$ python -q
>>> import numpy as np
>>> from numpy import linalg as LA
>>> np.set_printoptions(precision=2, suppress=True, linewidth=160, floatmode="fixed")
>>> W0 = np.array([[-2, -2, 0], [0, 0, 2], [0, 0, -1]])
>>> U, sv, Vh = LA.svd(W0)
>>> sv
array([ 2.83,  2.24, -0.00])
>>> B = U[:, :2] @ np.diag(sv[:2]) @ Vh[:2]
>>> LA.matrix_rank(B)
np.int64(2)
>>> round(float(LA.norm(W0 - B, 2)), 2), sv[2]
(0.0, np.float64(-0.0))
>>> B
array([[-2.00, -2.00,  0.00],
       [ 0.00,  0.00,  2.00],
       [ 0.00,  0.00, -1.00]])
>>> B = W0 / LA.norm(W0, axis=1, keepdims=True)
>>> C2 = B @ B.T
>>> C2
array([[ 1.00,  0.00,  0.00],
       [ 0.00,  1.00, -1.00],
       [ 0.00, -1.00,  1.00]])
>>> print(np.argwhere(np.triu(np.abs(C2) > 0.95, 1)))
[[1 2]]
>>> C2[1]
array([ 0.00,  1.00, -1.00])
>>> np.degrees(np.arccos(np.clip(C2[1, 0], -1, 1)))
np.float64(90.0)
>>> LA.rank(W0)
Traceback (most recent call last):
  File "<python-input-16>", line 1, in <module>
    LA.rank(W0)
    ^^^^^^^
AttributeError: module 'numpy.linalg' has no attribute 'rank'
>>> LA.matrix_rank(W0)
np.int64(2)
>>> np.diff(W0, axis=0)
array([[ 2,  2,  2],
       [ 0,  0, -3]])
>>> print(np.abs(W0).max())
2
>>> B = W0 / np.sqrt((W0 ** 2).mean(axis=1, keepdims=True))
>>> LA.norm(B, axis=1)
array([1.73, 1.73, 1.73])
>>> LA.matrix_rank(W0 - W0.mean(axis=1, keepdims=True))
np.int64(1)
>>> print(B[0])
[-1.22 -1.22  0.00]
>>> W0 - W0.mean(axis=1, keepdims=True)
array([[-0.67, -0.67,  1.33],
       [-0.67, -0.67,  1.33],
       [ 0.33,  0.33, -0.67]])
>>> arr = np.array([[0.1, 0.7, -0.6, 62.0],
...     [1.8, 1.1, -0.4, -24.0],
...     [-1.9, -1.4, 0.8, 0.0],
...     [-1.5, 1.0, -1.0, 18.0]])
>>> O, Rm = LA.qr(arr)
>>> np.abs(np.diag(Rm))
array([ 3.02,  1.88,  0.16, 37.62])
>>> np.allclose(Rm.T @ Rm, arr.T @ arr)
True
>>> assert arr == arr.T
Traceback (most recent call last):
  File "<python-input-29>", line 1, in <module>
    assert arr == arr.T
           ^^^^^^^^^^^^
ValueError: The truth value of an array with more than one element is ambiguous. Use a.any() or a.all()
>>> print(np.allclose(arr @ arr.T, arr.T @ arr))
False
>>> (arr + arr.T) / 2
array([[  0.10,   1.25,  -1.25,  30.25],
       [  1.25,   1.10,  -0.90, -11.50],
       [ -1.25,  -0.90,   0.80,  -0.50],
       [ 30.25, -11.50,  -0.50,  18.00]])
>>> print(np.sort(np.abs(LA.eigvals(arr))))
[0.09 4.90 8.70 8.70]
>>> round(float(np.abs(LA.eigvals(arr)).max()), 2)
8.7
>>> np.poly(arr)
array([   1.00,  -20.00,  151.11, -385.09,   34.95])
>>> print(np.einsum("ii->", arr))
20.0
>>> np.round(LA.det(2 * arr), 2), round(LA.det(arr), 2)
(np.float64(559.23), np.float64(34.95))
>>> np.round(LA.det(arr[::-1]), 2)
np.float64(34.95)
>>> round(LA.det(arr.T), 2)
np.float64(34.95)
>>> M = np.loadtxt("run5.csv", delimiter=",")
>>> M
array([[4.00, 1.00],
       [1.00, 4.00]])
>>> evals, V = LA.eigh(M)
>>> np.unique(evals.round(6) + 0, return_counts=True)[1]
array([1, 1])
>>> np.round(V.T @ M @ V, 2) + 0
array([[3.00, 0.00],
       [0.00, 5.00]])
>>> np.abs(V[:, -1])
array([0.71, 0.71])
>>> evals.sum(), np.trace(M)
(np.float64(8.0), np.float64(8.0))
>>> np.round(V.T @ V, 2) + 0
array([[1.00, 0.00],
       [0.00, 1.00]])
>>> evals
array([3.00, 5.00])
>>> LA.svd(M, compute_uv=False)
array([5.00, 3.00])
>>> print(LA.eigvalsh(M + 4 * np.eye(2)))
[7.00 9.00]
>>> LA.eigvalsh(M @ M)
array([ 9.00, 25.00])
>>> np.abs(V[:, -1]).round(6).argmax()
np.int64(0)
>>> evals, V = LA.eigh(M)
>>> x0 = np.array([1, 2])
>>> print(x0 @ M @ x0 / (x0 @ x0), evals[0], evals[-1])
4.8 3.0 5.0
>>> V * np.sqrt(evals) @ V.T
array([[1.98, 0.25],
       [0.25, 1.98]])
>>> np.abs(M).sum(axis=1).max(), np.abs(evals).max()
(np.float64(5.0), np.float64(5.0))
>>> V * np.abs(evals) @ V.T
array([[4.00, 1.00],
       [1.00, 4.00]])
>>> E = np.diag(np.array([2, 3, -3])) + 3 * np.eye(3, k=1) + 3 * np.eye(3, k=-1)
>>> E
array([[ 2.00,  3.00,  0.00],
       [ 3.00,  3.00,  3.00],
       [ 0.00,  3.00, -3.00]])
>>> W0 @ LA.pinv(W0) @ W0
array([[-2.00, -2.00,  0.00],
       [ 0.00,  0.00,  2.00],
       [ 0.00,  0.00, -1.00]])
>>> print(np.unique(W0.round(6), axis=0).shape)
(3, 3)
>>> np.allclose(W0[:-1].T @ LA.lstsq(W0[:-1].T, W0[-1])[0], W0[-1])
True
>>> evals, V = LA.eigh(E)
>>> np.abs(V[:, -1]).round(6).argmax()
np.int64(1)
>>> LA.eigvalsh(E + 4 * np.eye(3))
array([-0.48,  4.33, 10.15])
>>> round(float(evals.sum()), 2), np.trace(E)
(2.0, np.float64(2.0))
>>> np.abs(V[:, -1])
array([0.57, 0.78, 0.26])
>>> np.round(V.T @ E @ V, 2) + 0
array([[-4.48,  0.00,  0.00],
       [ 0.00,  0.33,  0.00],
       [ 0.00,  0.00,  6.15]])
>>> LA.eigvalsh(E @ E)
array([ 0.11, 20.05, 37.84])
>>> U, sv, Vh = LA.svd(arr)
>>> np.argmax(sv[:-1] / (sv[1:] + 1e-6)) + 1
np.int64(3)
>>> B = U[:, :3] @ np.diag(sv[:3]) @ Vh[:3]
>>> LA.matrix_rank(arr, rtol=0.05)
np.int64(1)
>>> round(LA.norm(arr - B, 2), 2), round(float(sv[3]), 2)
(np.float64(0.09), 0.09)
>>> print(round(LA.norm(arr - B) / LA.norm(arr), 2))
0.0
>>> rng = np.random.default_rng(4)
>>> labels = rng.permutation(3)
>>> print(labels)
[0 1 2]
>>> B = W0[labels][:, labels]
>>> np.diag(B)
array([-2,  0, -1])
>>> np.sort(np.abs(LA.eigvals(B)))
array([0.00, 1.00, 2.00])
>>> np.allclose(B, W0)
True
>>> U, sv, Vh = LA.svd(E)
>>> np.argmax(sv[:-1] / (sv[1:] + 1e-6)) + 1
np.int64(2)
>>> B = U[:, :2] @ np.diag(sv[:2]) @ Vh[:2]
>>> B
array([[ 1.79,  3.12,  0.11],
       [ 3.12,  2.94,  2.94],
       [ 0.11,  2.94, -3.05]])
>>> print(LA.matrix_rank(E, rtol=0.05))
3
>>> LA.matrix_rank(B)
np.int64(2)
>>> np.round(LA.norm(E - B) / LA.norm(E), 2)
np.float64(0.04)
>>> mat = np.load("w.npy")
>>> print(mat)
[[-2 -2 -2]
 [-2 -4 -4]
 [-2 -4 -6]]
>>> round(LA.norm(mat, 2), 2)
np.float64(10.1)
>>> LA.norm(mat, axis=1)
array([3.46, 6.00, 7.48])
>>> F = np.loadtxt("test17.csv", delimiter=",")
>>> F
array([[1.00, 2.00, 1.00, 2.00],
       [0.00, 0.00, 0.00, 0.00],
       [1.00, 2.00, 1.00, 2.00],
       [0.00, 0.00, 0.00, 0.00]])
>>> LA.cond(F) > 100
np.True_
>>> print([round(float(x), 2) for x in LA.svd(F, compute_uv=False)[:3]])
[4.47, 0.0, 0.0]
>>> round(float(LA.norm(F[3], 1)), 2), round(LA.norm(F[3], np.inf), 2)
(0.0, np.float64(0.0))
>>> F[3] @ F[2]
np.float64(0.0)
>>> round(LA.norm(F, 1), 2), round(float(LA.norm(F, np.inf)), 2)
(np.float64(4.0), 6.0)
>>> print(round(LA.norm(F, 2), 2))
4.47
>>> U, sv, Vh = LA.svd(F)
>>> V = Vh[:(sv > 1e-8).sum()]
>>> x0 = F[3] + 3 * F[2] + rng.integers(2) * np.eye(4)[0]
>>> x0
array([4.00, 6.00, 3.00, 6.00])
>>> V.T @ V
array([[0.10, 0.20, 0.10, 0.20],
       [0.20, 0.40, 0.20, 0.40],
       [0.10, 0.20, 0.10, 0.20],
       [0.20, 0.40, 0.20, 0.40]])
>>> round(float(LA.norm(x0 - V.T @ V @ x0)), 2)
0.95
>>> np.allclose(V.T @ V @ x0, x0)
False
>>> print(np.unique(F.round(6), axis=0).shape)
(2, 4)
>>> np.allclose(F[:-1].T @ LA.lstsq(F[:-1].T, F[-1])[0], F[-1])
True
>>> round(float(np.trace(LA.pinv(F) @ F)), 2)
1.0
>>> LA.lstsq(F[:-1].T, F[-1])[2]
np.int32(1)
>>> print(np.abs(np.diag(LA.qr(F)[1])) > 1e-9)
[ True False False False]
>>> m1 = np.load("sample7.npy")
>>> m1
array([[ 2,  1,  5, -1],
       [ 6,  5,  9,  3],
       [ 5,  4,  8,  2]])
>>> print(np.argsort(-LA.norm(m1, axis=0).round(6), kind="stable")[:3])
[2 0 1]
>>> np.round(LA.norm(m1, 2) / LA.norm(m1), 2)
np.float64(0.99)
>>> A = np.load("arr.npy")
>>> A
array([[ 0.71,  0.36,  0.09, -0.27],
       [ 0.36,  0.18,  0.04, -0.13],
       [ 0.09,  0.04,  0.01, -0.03],
       [-0.27, -0.13, -0.03,  0.10]])
>>> print(np.unique(A.round(6), axis=0).shape)
(4, 4)
>>> np.abs(np.diag(LA.qr(A)[1])) > 1e-9
array([ True, False, False, False])
>>> A @ LA.pinv(A) @ A
array([[ 0.71,  0.36,  0.09, -0.27],
       [ 0.36,  0.18,  0.04, -0.13],
       [ 0.09,  0.04,  0.01, -0.03],
       [-0.27, -0.13, -0.03,  0.10]])
>>> x0 = np.array([-1, -3, 1, 2])
>>> LA.eigvalsh(2 * A - np.eye(4))
array([-1.00, -1.00, -1.00,  1.00])
>>> print(round(float((x0 - A @ x0) @ (A @ x0)), 2))
0.0
